$ ipython --no-banner

In [1]: import numpy as np

In [2]: np.set_printoptions(precision=2, suppress=True, linewidth=200, sign=" ")

In [3]: def tidy(a):
   ...:     return np.round(a, 2) + 0
   ...: 

In [4]: m1 = np.load("x.npy")

In [5]: m1
Out[5]: 
array([[ 1,  2,  0],
       [ 2,  4,  0],
       [ 0,  0,  0],
       [-3, -6,  0]])

In [6]: # rows and columns are dependent

In [7]: [round(float(x), 2) for x in np.linalg.svd(m1, compute_uv=False)[:3]]
Out[7]: [8.37, 0.0, 0.0]

In [8]: np.linalg.cond(m1) > 100
Out[8]: np.True_

In [9]: tidy(np.linalg.norm(m1, 2) / np.linalg.norm(m1))
Out[9]: np.float64(1.0)

In [10]: t3 = np.stack([m1, 3 * m1, m1[::-1]])

In [11]: np.linalg.matrix_rank(t3.reshape(3, -1))
Out[11]: np.int64(2)

In [12]: tidy(np.linalg.norm(t3, axis=(1, 2)))
Out[12]: array([  8.37,  25.1 ,   8.37])

In [13]: t3.sum(axis=0)
Out[13]: 
array([[  1,   2,   0],
       [  8,  16,   0],
       [  2,   4,   0],
       [-11, -22,   0]])

In [14]: np.linalg.matrix_rank(t3)
Out[14]: array([ 1,  1,  1])

In [15]: rank = np.linalg.matrix_rank(m1)

In [16]: rank
Out[16]: np.int64(1)

In [17]: null = np.linalg.svd(m1)[2][rank:].T

In [18]: null.shape
Out[18]: (3, 2)

In [19]: M = np.load("arr.npy")

In [20]: M
Out[20]: 
array([[ 2.53, -0.08, -7.08,  2.97, -1.86, -1.15],
       [-0.72,  0.22, -1.72, -2.35, -2.32,  3.22],
       [ 0.41,  0.48,  1.81, -0.24, -2.03, -2.94],
       [-1.02, -0.91,  4.06,  3.74, -0.07,  1.94],
       [ 2.31, -4.01, -2.6 ,  3.56,  0.69, -1.29]])

In [21]: M2 = np.array([[5, 0], [3, 0]])

In [22]: W2 = np.kron(M2, m1)

In [23]: tidy(np.linalg.norm(W2, 2)), tidy(np.linalg.norm(M2, 2) * np.linalg.norm(m1, 2))
Out[23]: (np.float64(48.79), np.float64(48.79))

In [24]: W2.shape
Out[24]: (8, 6)

In [25]: t3 = np.stack([M, 2 * M, M[::-1]])

In [26]: t3.shape
Out[26]: (3, 5, 6)

In [27]: tidy(np.linalg.norm(t3, axis=(1, 2)))
Out[27]: array([ 13.8 ,  27.61,  13.8 ])

In [28]: (t3 @ M.T).shape
Out[28]: (3, 5, 5)

In [29]: np.linalg.matrix_rank(t3)
Out[29]: array([ 5,  5,  5])

In [30]: np.abs(np.diag(np.linalg.qr(m1)[1])) > 1e-9
Out[30]: array([ True, False, False])

In [31]: tidy(m1 @ np.linalg.pinv(m1) @ m1)
Out[31]: 
array([[ 1.,  2.,  0.],
       [ 2.,  4.,  0.],
       [ 0.,  0.,  0.],
       [-3., -6.,  0.]])

In [32]: np.linalg.lstsq(m1[:-1].T, m1[-1])[2]
Out[32]: np.int32(1)

In [33]: try:
    ...:     np.linalg.inv(m1)
    ...: except np.linalg.LinAlgError as e:
    ...:     print(repr(e))
    ...: 
LinAlgError('Last 2 dimensions of the array must be square')

In [34]: X = np.load("test18.npy")

In [35]: X
Out[35]: 
array([[-3.,  5.,  0.,  0.],
       [ 5.,  1.,  5.,  0.],
       [ 0.,  5., -3.,  5.],
       [ 0.,  0.,  5.,  2.]])

In [36]: q, r_ = np.linalg.qr(X)

In [37]: np.allclose(r_.T @ r_, X.T @ X)
Out[37]: True

In [38]: M2 = X / np.linalg.norm(X, axis=1, keepdims=True)

In [39]: C2 = M2 @ M2.T

In [40]: tidy(np.linalg.norm(M2, axis=1))
Out[40]: array([ 1.,  1.,  1.,  1.])

In [41]: np.argwhere(np.triu(np.abs(C2) > 0.95, 1))
Out[41]: array([], shape=(0, 2), dtype=int64)

In [42]: r0 = np.array([2, 3, 5, 5])

In [43]: M2 = X + np.outer(r0, np.eye(4)[1])

In [44]: tidy(np.linalg.det(M2) / np.linalg.det(X)), tidy(1 + np.linalg.solve(X, r0)[1])
Out[44]: (np.float64(1.36), np.float64(1.36))

In [45]: np.linalg.matrix_rank(M2 - X)
Out[45]: np.int64(1)

In [46]: q, V = np.linalg.qr(X[:, :2])[0], np.linalg.qr(X[:, 2:])[0]

In [47]: s = np.linalg.svd(q.T @ V, compute_uv=False)

In [48]: tidy(np.degrees(np.arccos(s.clip(0, 1))))
Out[48]: array([ 47.77,  55.93])

In [49]: tidy(s)
Out[49]: array([ 0.67,  0.56])

In [50]: tidy(np.linalg.norm(q @ q.T - V @ V.T, 2))
Out[50]: np.float64(0.83)

In [51]: E = np.loadtxt("data.csv", delimiter=",")

In [52]: E
Out[52]: 
array([[ 6.,  5.,  0.,  5.,  5.,  0.,  0.],
       [ 5.,  6.,  0.,  5.,  5.,  0.,  0.],
       [ 0.,  0.,  6.,  0.,  0.,  0.,  5.],
       [ 5.,  5.,  0.,  6.,  5.,  0.,  0.],
       [ 5.,  5.,  0.,  5.,  6.,  0.,  0.],
       [ 0.,  0.,  0.,  0.,  0.,  6.,  0.],
       [ 0.,  0.,  5.,  0.,  0.,  0.,  6.]])

In [53]: Uu, s, Vh = np.linalg.svd(E, full_matrices=False)

In [54]: tidy(np.cumsum(s ** 2) / np.sum(s ** 2))
Out[54]: array([ 0.73,  0.93,  0.99,  1.  ,  1.  ,  1.  ,  1.  ])

In [55]: tidy(Uu.T @ Uu)
Out[55]: 
array([[ 1.,  0.,  0.,  0.,  0.,  0.,  0.],
       [ 0.,  1.,  0.,  0.,  0.,  0.,  0.],
       [ 0.,  0.,  1.,  0.,  0.,  0.,  0.],
       [ 0.,  0.,  0.,  1.,  0.,  0.,  0.],
       [ 0.,  0.,  0.,  0.,  1.,  0.,  0.],
       [ 0.,  0.,  0.,  0.,  0.,  1.,  0.],
       [ 0.,  0.,  0.,  0.,  0.,  0.,  1.]])

In [56]: (s > 1e-8).sum()
Out[56]: np.int64(7)

In [57]: tidy(np.abs(Vh[0]))
Out[57]: array([ 0.5,  0.5,  0. ,  0.5,  0.5,  0. ,  0. ])

In [58]: x0 = np.ones(7)

In [59]: for _ in range(7):
    ...:     x0 = E @ x0
    ...:     x0 /= np.linalg.norm(x0)
    ...:     print(round(x0 @ E @ x0, 2))
    ...: 
19.55
20.61
20.9
20.97
20.99
21.0
21.0

In [60]: tidy(x0)
Out[60]: array([ 0.5 ,  0.5 ,  0.01,  0.5 ,  0.5 ,  0.  ,  0.01])

In [61]: w, V = np.linalg.eigh(E)

In [62]: x0 = np.array([0, 0, 1, 1, 1, 2, 2])

In [63]: tidy(V * np.abs(w) @ V.T)
Out[63]: 
array([[ 6.,  5.,  0.,  5.,  5.,  0.,  0.],
       [ 5.,  6.,  0.,  5.,  5.,  0.,  0.],
       [ 0.,  0.,  6.,  0.,  0.,  0.,  5.],
       [ 5.,  5.,  0.,  6.,  5.,  0.,  0.],
       [ 5.,  5.,  0.,  5.,  6.,  0.,  0.],
       [ 0.,  0.,  0.,  0.,  0.,  6.,  0.],
       [ 0.,  0.,  5.,  0.,  0.,  0.,  6.]])

In [64]: tidy(x0 @ E @ x0 / (x0 @ x0)), tidy(w[0]), tidy(w[-1])
Out[64]: (np.float64(8.73), np.float64(1.0), np.float64(21.0))

In [65]: M2 = np.array([[-5, -5, -1],
    ...:     [0, -1, 9],
    ...:     [9, -3, -8],
    ...:     [-3, 0, -1],
    ...:     [-5, 6, 5],
    ...:     [-7, 2, 8],
    ...:     [-7, -2, 1]])

In [66]: M2.T @ E.T
Out[66]: 
array([[-70., -65.,  19., -68., -70., -42.,   3.],
       [ -5.,  -1., -28.,   0.,   6.,  12., -27.],
       [ 59.,  69., -43.,  59.,  65.,  48., -34.]])

In [67]: np.einsum("ik,kj->ji", E, M2)
Out[67]: 
array([[-70., -65.,  19., -68., -70., -42.,   3.],
       [ -5.,  -1., -28.,   0.,   6.,  12., -27.],
       [ 59.,  69., -43.,  59.,  65.,  48., -34.]])

In [68]: np.einsum("ij,ij->i", E, E)
Out[68]: array([ 111.,  111.,   61.,  111.,  111.,   36.,   61.])

In [69]: np.vstack([E, M2.T]).shape
Out[69]: (10, 7)

In [70]: np.linalg.matrix_rank(E @ M2)
Out[70]: np.int64(3)

In [71]: arr = np.array([[2.0, 0.0, 0.0, 0.0, 0.0],
    ...:     [0.0, -3.0, -4.0, -2.0, 1.0],
    ...:     [0.0, 3.0, -1.0, -4.0, 1.0],
    ...:     [0.0, 2.0, 5.0, -2.0, -1.0],
    ...:     [0.0, -4.0, 0.0, 0.0, 2.0]])

In [72]: np.einsum("ii->", arr)
Out[72]: np.float64(-2.0)

In [73]: tidy(np.linalg.det(2 * arr)), tidy(np.linalg.det(arr))
Out[73]: (np.float64(-14336.0), np.float64(-448.0))

In [74]: tidy(np.linalg.det(arr[::-1]))
Out[74]: np.float64(-448.0)

In [75]: tidy(np.linalg.eigvals(arr))
Out[75]: array([-1.76+6.28j, -1.76-6.28j,  2.07+0.j  , -2.55+0.j  ,  2.  +0.j  ])

In [76]: tidy(np.linalg.det(arr.T))
Out[76]: np.float64(-448.0)

In [77]: rng = np.random.default_rng(43870)

In [78]: lab = rng.permutation(5)

In [79]: M2 = arr[:, lab] * rng.choice([-1, 1], 5)

In [80]: M2
Out[80]: 
array([[-0.,  0., -0.,  0., -2.],
       [ 4., -3., -1., -2., -0.],
       [ 1.,  3., -1., -4., -0.],
       [-5.,  2.,  1., -2., -0.],
       [-0., -4., -2.,  0., -0.]])

In [81]: Uu, _, Vh = np.linalg.svd(arr.T @ M2)

In [82]: tidy(np.linalg.lstsq(arr, M2)[0])
Out[82]: 
array([[ 0.,  0.,  0.,  0., -1.],
       [ 0.,  1.,  0.,  0.,  0.],
       [-1.,  0.,  0.,  0.,  0.],
       [ 0.,  0.,  0.,  1.,  0.],
       [ 0.,  0., -1.,  0.,  0.]])

In [83]: lab
Out[83]: array([ 2,  1,  4,  3,  0])

In [84]: Uu, s, Vh = np.linalg.svd(arr, full_matrices=False)

In [85]: tidy(Uu.T @ arr @ Vh.T)
Out[85]: 
array([[ 7.95,  0.  ,  0.  ,  0.  ,  0.  ],
       [ 0.  ,  5.61,  0.  ,  0.  ,  0.  ],
       [ 0.  ,  0.  ,  3.83,  0.  ,  0.  ],
       [ 0.  ,  0.  ,  0.  ,  2.  ,  0.  ],
       [ 0.  ,  0.  ,  0.  ,  0.  ,  1.31]])

In [86]: tidy(Uu.T @ Uu)
Out[86]: 
array([[ 1.,  0.,  0.,  0.,  0.],
       [ 0.,  1.,  0.,  0.,  0.],
       [ 0.,  0.,  1.,  0.,  0.],
       [ 0.,  0.,  0.,  1.,  0.],
       [ 0.,  0.,  0.,  0.,  1.]])

In [87]: tidy(np.cumsum(s ** 2) / np.sum(s ** 2))
Out[87]: array([ 0.55,  0.82,  0.95,  0.99,  1.  ])

In [88]: tidy(s)
Out[88]: array([ 7.95,  5.61,  3.83,  2.  ,  1.31])

In [89]: np.allclose(Uu * s @ Vh, arr)
Out[89]: True

In [90]: (s > 1e-8).sum()
Out[90]: np.int64(5)

In [91]: np.abs(Uu[:, 0]).round(6).argmax()
Out[91]: np.int64(3)

In [92]: P = np.triu(np.array([[0, 0, 2, 2, 0],
    ...:     [0, 2, 2, 1, 2],
    ...:     [1, 2, 0, 1, 1],
    ...:     [0, 0, 2, 2, 2],
    ...:     [0, 0, 1, 1, 2]]), 1) + np.eye(5)

In [93]: M2 = P @ arr @ np.linalg.inv(P)

In [94]: np.linalg.matrix_rank(M2)
Out[94]: np.int64(5)

In [95]: M2
Out[95]: 
array([[  2.,  10., -16., -10.,  16.],
       [  0.,  -3.,   5., -14.,  35.],
       [  0.,   1.,   2.,  -9.,  16.],
       [  0.,  -6.,  17., -13.,  24.],
       [  0.,  -4.,   8.,  -4.,  10.]])

In [96]: M2 = arr / np.sqrt((arr ** 2).mean(axis=1, keepdims=True))

In [97]: np.linalg.matrix_rank(arr - arr.mean(axis=1, keepdims=True))
Out[97]: np.int64(4)

In [98]: tidy(np.linalg.norm(M2, axis=1))
Out[98]: array([ 2.24,  2.24,  2.24,  2.24,  2.24])

In [99]: tidy(M2[2])
Out[99]: array([ 0.  ,  1.29, -0.43, -1.72,  0.43])

In [100]: np.linalg.matrix_rank(M2) == np.linalg.matrix_rank(arr)
Out[100]: np.True_

In [101]: feats = np.load("a.npy")

In [102]: feats
Out[102]: 
array([[ 2,  1,  0,  3,  1],
       [ 2,  1,  4,  3,  1],
       [ 3,  1,  0,  3,  1],
       [ 1,  2,  1,  9,  3],
       [ 0,  2,  5,  3,  1],
       [ 4,  0,  2,  9,  3]])

In [103]: np.linalg.lstsq(feats[:-1].T, feats[-1])[2]
Out[103]: np.int32(4)

In [104]: try:
     ...:     np.linalg.inv(feats)
     ...: except np.linalg.LinAlgError as e:
     ...:     print(repr(e))
     ...: 
LinAlgError('Last 2 dimensions of the array must be square')

In [105]: np.allclose(feats[:-1].T @ np.linalg.lstsq(feats[:-1].T, feats[-1])[0], feats[-1])
Out[105]: True

In [106]: tidy(np.trace(np.linalg.pinv(feats) @ feats))
Out[106]: np.float64(4.0)

In [107]: np.abs(np.diag(np.linalg.qr(feats)[1])) > 1e-9
Out[107]: array([ True,  True,  True,  True, False])

In [108]: M2 = np.array([[-1, 3, 3, 3], [-3, 0, 1, 0], [1, 0, -3, -2], [-2, -2, 2, 2]])

In [109]: data = M2 + M2.T

In [110]: data
Out[110]: 
array([[-2,  0,  4,  1],
       [ 0,  0,  1, -2],
       [ 4,  1, -6,  0],
       [ 1, -2,  0,  4]])

In [111]: t3 = np.stack([data, 5 * data, data[::-1]])

In [112]: tidy(np.linalg.norm(t3, axis=(1, 2)))
Out[112]: array([ 10.,  50.,  10.])

In [113]: t3.shape
Out[113]: (3, 4, 4)

In [114]: np.einsum("bij,cij->bc", t3, t3)
Out[114]: 
array([[ 100,  500,   -8],
       [ 500, 2500,  -40],
       [  -8,  -40,  100]])

In [115]: (t3 @ data.T).shape
Out[115]: (3, 4, 4)

In [116]: M2 = data + rng.integers(-2, 3, (4, 2)) @ rng.integers(-2, 3, (2, 4))

In [117]: M2
Out[117]: 
array([[-2,  0,  8,  1],
       [ 0,  0, -1, -2],
       [ 0,  1, -4, -4],
       [-3, -2,  6,  0]])

In [118]: np.abs(M2 - data).sum(axis=1)
Out[118]: array([  4,   2,  10,  14])

In [119]: M2 - data
Out[119]: 
array([[ 0,  0,  4,  0],
       [ 0,  0, -2,  0],
       [-4,  0,  2, -4],
       [-4,  0,  6, -4]])

In [120]: np.linalg.matrix_rank(M2 - data, tol=1e-8)
Out[120]: np.int64(2)

In [121]: tidy(np.linalg.svd(M2 - data, compute_uv=False))
Out[121]: array([ 10.36,   4.09,   0.  ,   0.  ])

In [122]: r0, g = M2[2], M2[0]

In [123]: r0 @ g
Out[123]: np.int64(-36)

In [124]: r0 @ r0
Out[124]: np.int64(33)

In [125]: pr = (r0 @ g) / (r0 @ r0) * r0

In [126]: tidy((g - pr) @ r0)
Out[126]: np.float64(0.0)

In [127]: np.linalg.matrix_rank(np.outer(r0, g))
Out[127]: np.int64(1)

In [128]: tidy(g - pr)
Out[128]: array([-2.  ,  1.09,  3.64, -3.36])

In [129]: K = np.array([[1, 0, 0, 0], [0, 2, 0, 0], [0, 0, 1, 0], [0, 0, 0, 2]])

In [130]: K
Out[130]: 
array([[ 1,  0,  0,  0],
       [ 0,  2,  0,  0],
       [ 0,  0,  1,  0],
       [ 0,  0,  0,  2]])

In [131]: w, V = np.linalg.eigh(K)

In [132]: x0 = np.array([0, 2, 1, 2])

In [133]: np.abs(K).sum(axis=1).max(), np.abs(w).max()
Out[133]: (np.int64(2), np.float64(2.0))

In [134]: tidy(np.linalg.eigvalsh(K[1:, 1:]))
Out[134]: array([ 1.,  2.,  2.])
